$ python -q
>>> import numpy as np
>>> from numpy import linalg as LA
>>> np.set_printoptions(precision=3, suppress=True, linewidth=100, floatmode="fixed")
>>> data = np.loadtxt("data.csv", delimiter=",")
>>> data
array([[-0.774,  2.885,  1.429, -6.432,  6.800],
       [ 5.317, -1.023, -5.086,  6.617, -0.348],
       [-1.081,  1.757,  1.072, -7.776,  7.218],
       [-1.418,  2.214,  2.206, -8.530,  6.529],
       [ 4.878, -2.961, -6.932,  6.360, -1.414],
       [ 4.801, -0.411, -6.348,  8.576,  1.049],
       [-0.493,  3.089,  2.735, -6.207,  6.898],
       [ 6.931, -1.370, -5.378,  8.019,  2.120],
       [ 0.134,  3.029,  2.304, -2.833,  6.026],
       [ 4.278,  0.119, -7.434,  6.994,  0.702],
       [ 5.849, -3.338, -7.292,  5.120, -2.990],
       [-0.622,  1.312,  2.418, -5.944,  7.646],
       [ 3.498, -1.600, -6.685,  6.028, -1.971],
       [ 0.000,  3.201,  1.774, -7.394,  7.312]])
>>> dist = LA.norm(data[:, None] - data[None], axis=-1)
>>> print(LA.matrix_rank(dist ** 2))
7
>>> print(dist.shape)
(14, 14)
>>> (dist + 1e9 * np.eye(14)).round(6).argmin(axis=1)
array([ 6,  5,  3,  2, 12,  9,  0,  5,  6,  5,  4,  6,  4,  0])
>>> W0 = np.array([[0, 3, 0, 3, 4],
...     [0, 0, 4, 5, 0],
...     [0, 0, 0, 1, 4],
...     [0, 0, 0, 0, 2],
...     [0, 0, 0, 0, 0]])
>>> # rank 4
>>> rank = LA.matrix_rank(W0)
>>> print(rank)
4
>>> N = LA.svd(W0)[2][rank:].T
>>> print(np.allclose(W0 @ N, 0))
True
>>> [int(LA.matrix_rank(W0[:, :j + 1])) for j in range(5)]
[0, 1, 2, 3, 4]
>>> print([int(LA.matrix_rank(W0[:i])) for i in range(1, len(W0) + 1)])
[1, 2, 3, 4, 4]
>>> N @ N.T
array([[1.000, 0.000, 0.000, 0.000, 0.000],
       [0.000, 0.000, 0.000, 0.000, 0.000],
       [0.000, 0.000, 0.000, 0.000, 0.000],
       [0.000, 0.000, 0.000, 0.000, 0.000],
       [0.000, 0.000, 0.000, 0.000, 0.000]])
>>> round(float(np.abs(LA.eigvals(W0)).max()), 3)
0.0
>>> assert W0 == W0.T
Traceback (most recent call last):
  File "<python-input-19>", line 1, in <module>
    assert W0 == W0.T
           ^^^^^^^^^^
ValueError: The truth value of an array with more than one element is ambiguous. Use a.any() or a.all()
>>> round(float(LA.det(W0)), 3)
0.0
>>> print(np.sort(np.abs(LA.eigvals(W0))))
[0.000 0.000 0.000 0.000 0.000]
>>> (W0 + W0.T) / 2
array([[0.000, 1.500, 0.000, 1.500, 2.000],
       [1.500, 0.000, 2.000, 2.500, 0.000],
       [0.000, 2.000, 0.000, 0.500, 2.000],
       [1.500, 2.500, 0.500, 0.000, 1.000],
       [2.000, 0.000, 2.000, 1.000, 0.000]])
>>> cov = np.cov(data, rowvar=False)
>>> cov.shape
(5, 5)
>>> np.argsort(-data.std(axis=0).round(6), kind="stable")
array([3, 2, 4, 0, 1])
>>> np.median(data, axis=0)
array([ 1.816,  0.716, -2.007,  1.143,  4.073])
>>> LA.eigvalsh(cov)[::-1]
array([95.094,  3.235,  0.876,  0.617,  0.308])
>>> np.polyfit(data[:, 3], data[:, 0], 1)
array([0.419, 2.158])
>>> Uu, sv, VT = LA.svd(W0)
>>> sv
array([7.783, 5.517, 2.219, 0.252, 0.000])
>>> B = Uu[:, :4] @ np.diag(sv[:4]) @ VT[:4]
>>> round(float(np.abs(W0 - B).max()), 3)
0.0
>>> np.round(LA.norm(W0 - B, 2), 3), sv[4]
(np.float64(0.0), np.float64(0.0))
>>> LA.matrix_rank(W0, rtol=0.05)
np.int64(3)
>>> print(B.round(3) + 0)
[[0.000 3.000 0.000 3.000 4.000]
 [0.000 0.000 4.000 5.000 0.000]
 [0.000 0.000 0.000 1.000 4.000]
 [0.000 0.000 0.000 0.000 2.000]
 [0.000 0.000 0.000 0.000 0.000]]
>>> print(LA.lstsq(W0[:-1].T, W0[-1])[2])
4
>>> np.round(W0 @ LA.pinv(W0) @ W0, 3) + 0
array([[0.000, 3.000, 0.000, 3.000, 4.000],
       [0.000, 0.000, 4.000, 5.000, 0.000],
       [0.000, 0.000, 0.000, 1.000, 4.000],
       [0.000, 0.000, 0.000, 0.000, 2.000],
       [0.000, 0.000, 0.000, 0.000, 0.000]])
>>> np.allclose(W0[:-1].T @ LA.lstsq(W0[:-1].T, W0[-1])[0], W0[-1])
True
>>> print(np.unique(W0.round(6), axis=0).shape)
(5, 5)
>>> np.abs(np.diag(LA.qr(W0)[1])) > 1e-9
array([False, False, False, False, False])
>>> mat = np.load("run1.npy")
>>> print(mat)
[[-0.255 -0.325  0.722  0.060  0.551]
 [-0.401 -0.707 -0.043  0.148 -0.562]
 [-0.583  0.307 -0.294  0.655  0.225]
 [-0.656  0.230 -0.063 -0.716 -0.007]
 [ 0.073 -0.497 -0.621 -0.178  0.574]]
>>> # keeps lengths
>>> round(float(LA.norm(mat, "nuc")), 3)
5.0
>>> round(float(LA.norm(mat) ** 2 / LA.norm(mat, 2) ** 2), 3)
5.0
>>> np.round(LA.norm(mat[4], 1), 3), round(LA.norm(mat[4], np.inf), 3)
(np.float64(1.944), np.float64(0.621))
>>> round(LA.norm(mat, 1), 3), np.round(LA.norm(mat, np.inf), 3)
(np.float64(2.066), np.float64(2.064))
>>> np.round(LA.norm(mat[4] - mat[1]), 3)
np.float64(1.414)
>>> LA.norm(mat, axis=1).argmax()
np.int64(1)
>>> LA.norm(mat, axis=0)
array([1.000, 1.000, 1.000, 1.000, 1.000])
>>> LA.norm(mat, axis=0)
array([1.000, 1.000, 1.000, 1.000, 1.000])
>>> LA.svd(mat, compute_uv=False)
array([1.000, 1.000, 1.000, 1.000, 1.000])
>>> round(mat[:, 3] @ mat[:, 0], 3)
np.float64(0.0)
>>> np.round(mat @ mat.T, 3) + 0
array([[1.000, 0.000, 0.000, 0.000, 0.000],
       [0.000, 1.000, 0.000, 0.000, 0.000],
       [0.000, 0.000, 1.000, 0.000, 0.000],
       [0.000, 0.000, 0.000, 1.000, 0.000],
       [0.000, 0.000, 0.000, 0.000, 1.000]])
>>> np.round(mat.T @ mat, 3) + 0
array([[1.000, 0.000, 0.000, 0.000, 0.000],
       [0.000, 1.000, 0.000, 0.000, 0.000],
       [0.000, 0.000, 1.000, 0.000, 0.000],
       [0.000, 0.000, 0.000, 1.000, 0.000],
       [0.000, 0.000, 0.000, 0.000, 1.000]])
>>> rng = np.random.default_rng(290199)
>>> labels = rng.permutation(5)
>>> labels
array([3, 0, 1, 4, 2])
>>> B = mat[labels][:, labels]
>>> np.sort(np.abs(LA.eigvals(B)))
array([1.000, 1.000, 1.000, 1.000, 1.000])
>>> np.diag(B)
array([-0.716, -0.255, -0.707,  0.574, -0.294])
>>> round(LA.det(B), 3), np.round(LA.det(mat[labels]), 3)
(np.float64(1.0), np.float64(1.0))
>>> print(np.allclose(B, mat))
False
>>> A = np.load("layer19.npy")
>>> A
array([[0, 1, 0, 0],
       [1, 0, 0, 1],
       [0, 0, 0, 1],
       [0, 1, 1, 0]])
>>> np.round(LA.det(A[::-1]), 3)
np.float64(1.0)
>>> LA.eigvals(A)
array([-1.618, -0.618,  1.618,  0.618])
>>> np.round(LA.eigvals(A).sum().real, 3)
np.float64(0.0)
>>> vals, vecs = LA.eigh(A)
>>> LA.svd(A, compute_uv=False)
array([1.618, 1.618, 0.618, 0.618])
>>> np.round(vecs.T @ vecs, 3) + 0
array([[1.000, 0.000, 0.000, 0.000],
       [0.000, 1.000, 0.000, 0.000],
       [0.000, 0.000, 1.000, 0.000],
       [0.000, 0.000, 0.000, 1.000]])
>>> LA.eigvalsh(A @ A)
array([0.382, 0.382, 2.618, 2.618])
>>> (vals > 1e-8).sum(), (vals < -1e-8).sum()
(np.int64(2), np.int64(2))
>>> print(vals)
[-1.618 -0.618  0.618  1.618]
>>> np.unique(vals.round(6) + 0, return_counts=True)[1]
array([1, 1, 1, 1])
>>> print(np.allclose(A, A.T))
True
>>> print(np.allclose(A @ A.T, A.T @ A))
True
>>> (A - A.T) / 2
array([[0.000, 0.000, 0.000, 0.000],
       [0.000, 0.000, 0.000, 0.000],
       [0.000, 0.000, 0.000, 0.000],
       [0.000, 0.000, 0.000, 0.000]])
>>> print(LA.matrix_power(A, 4))
[[2 0 0 3]
 [0 5 3 0]
 [0 3 2 0]
 [3 0 0 5]]
>>> round(LA.det(A), 3)
np.float64(1.0)
>>> np.sort(np.abs(LA.eigvals(A)))
array([0.618, 0.618, 1.618, 1.618])
>>> A @ A
array([[1, 0, 0, 1],
       [0, 2, 1, 0],
       [0, 1, 1, 0],
       [1, 0, 0, 2]])
>>> M = np.loadtxt("dump.csv", delimiter=",")
>>> M
array([[ 2.017,  3.668, -0.113, -3.166],
       [ 3.668,  1.347,  5.425,  2.182],
       [-0.113,  5.425,  3.720, -2.168],
       [-3.166,  2.182, -2.168, -3.084]])
>>> # symmetric, so the eigenvalues are real
>>> vals, vecs = LA.eigh(M)
>>> vecs @ np.diag(vals) @ vecs.T
array([[ 2.017,  3.668, -0.113, -3.166],
       [ 3.668,  1.347,  5.425,  2.182],
       [-0.113,  5.425,  3.720, -2.168],
       [-3.166,  2.182, -2.168, -3.084]])
>>> np.round(vecs.T @ M @ vecs, 3) + 0
array([[-8.000,  0.000,  0.000,  0.000],
       [ 0.000,  0.000,  0.000,  0.000],
       [ 0.000,  0.000,  3.000,  0.000],
       [ 0.000,  0.000,  0.000,  9.000]])
>>> np.round(vals.sum(), 3), round(float(np.trace(M)), 3)
(np.float64(4.0), 4.0)
>>> (vals > 1e-8).sum(), (vals < -1e-8).sum()
(np.int64(2), np.int64(1))
